>>> import numpy as np
>>> np.set_printoptions(suppress=True, linewidth=140)
>>> m1 = np.load("test17.npy")
>>> m1
array([[1, 0, 0],
       [0, 2, 0],
       [2, 1, 0]])
>>> U, sv = np.linalg.svd(m1)
Traceback (most recent call last):
  File "<python-input-4>", line 1, in <module>
    U, sv = np.linalg.svd(m1)
    ^^^^^
ValueError: too many values to unpack (expected 2)
>>> U, sv, Vh = np.linalg.svd(m1, full_matrices=False)
>>> np.round(np.sqrt((sv ** 2).sum()), 2), round(float(np.linalg.norm(m1)), 2)
(np.float64(3.16), 3.16)
>>> np.cumsum(sv ** 2) / np.sum(sv ** 2)
array([0.7, 1. , 1. ])
>>> np.round(U.T @ U, 2) + 0
array([[1., 0., 0.],
       [0., 1., 0.],
       [0., 0., 1.]])
>>> np.round(sv / sv[0], 2)
array([1.  , 0.65, 0.  ])
>>> np.allclose(U * sv @ Vh, m1)
True
>>> sv.round(2)
array([2.65, 1.73, 0.  ])
>>> u, r1 = m1[0], m1[1]
>>> u @ u
np.int64(1)
>>> pr = (u @ r1) / (u @ u) * u
>>> np.linalg.matrix_rank(np.outer(u, r1))
np.int64(1)
>>> round(float(np.linalg.norm(u + r1) ** 2 + np.linalg.norm(u - r1) ** 2), 2)
10.0
>>> np.outer(u, r1)
array([[0, 2, 0],
       [0, 0, 0],
       [0, 0, 0]])
>>> np.allclose(m1 @ m1.T, m1.T @ m1)
False
>>> np.trace(m1)
np.int64(3)
>>> m1 @ m1
array([[1, 0, 0],
       [0, 4, 0],
       [2, 2, 0]])
>>> (m1 + m1.T) / 2
array([[1. , 0. , 1. ],
       [0. , 2. , 0.5],
       [1. , 0.5, 0. ]])
>>> round(float(np.abs(np.linalg.eigvals(m1)).max()), 2)
2.0
